% python3 -q
>>> import numpy as np
>>> np.set_printoptions(suppress=True, linewidth=120)
>>> F = np.load("layer13.npy")
>>> print(F)
[[-0.7886 -0.8097 -1.6105]
 [ 1.4033  1.3749  2.7311]
 [-0.9481 -0.9971 -2.1211]
 [-0.9926 -1.0358 -2.1124]
 [-1.269  -1.3475 -2.7259]
 [ 0.0626  0.2881  0.2978]
 [ 2.226   2.2143  4.3771]
 [ 0.439   0.4242  0.8776]
 [ 0.5812  0.557   1.2092]
 [-0.3441 -0.3668 -0.6747]
 [ 0.1075  0.0975  0.2032]
 [ 0.2036  0.1828  0.2756]
 [-0.9782 -1.0236 -1.9061]
 [-0.3741 -0.4356 -0.8397]
 [-1.5464 -1.6475 -3.2736]
 [ 0.6163  0.687   1.2446]
 [ 1.8636  1.9263  3.777 ]
 [-1.2671 -1.1537 -2.3264]
 [ 0.333   0.3086  0.6979]
 [ 2.1953  2.2073  4.3846]
 [-0.0726 -0.1963 -0.2459]
 [-1.9066 -1.7019 -3.7004]
 [ 0.5151  0.4325  0.9333]
 [-0.8728 -0.8489 -1.692 ]
 [ 0.7694  0.6452  1.4262]
 [-0.9623 -0.9213 -2.0182]
 [-0.7992 -0.7911 -1.7381]
 [ 0.3879  0.2399  0.6446]
 [ 0.7347  0.7659  1.4967]
 [ 0.7881  0.6349  1.3211]
 [ 1.4917  1.3922  2.7106]
 [-0.2653 -0.2978 -0.454 ]
 [-0.9278 -0.938  -1.6818]
 [ 0.0524  0.1431  0.2537]]
>>> x = np.array([-2, -2, -2])
>>> target = F @ x
>>> c, lr = np.zeros(3), 1 / np.linalg.norm(F, 2) ** 2
>>> for i in range(300):
...     c -= lr * F.T @ (F @ c - target)
...     if i % 50 == 0: print(i, round(np.linalg.norm(F @ c - target), 4))
... 
0 0.3332
50 0.3269
100 0.3206
150 0.3145
200 0.3085
250 0.3027
>>> print(c.round(4))
[-1.4195 -1.391  -2.5947]
>>> print(np.round(np.linalg.cond(F), 4))
51.8451
>>> hat = F @ np.linalg.solve(F.T @ F, F.T)
>>> print(np.allclose(hat @ hat, hat))
True
>>> Xc = F - F.mean(axis=0)
>>> Uu, sig, Vh = np.linalg.svd(Xc, full_matrices=False)
>>> print((np.sign(Uu[:, 0]) == np.sign(Uu[0, 0])).astype(int))
[1 0 1 1 1 0 0 0 0 1 0 0 1 1 1 0 0 1 0 0 1 1 0 1 0 1 1 0 0 0 0 1 1 0]
>>> print(np.round(sig ** 2 / (sig ** 2).sum(), 4))
[0.9991 0.0006 0.0004]
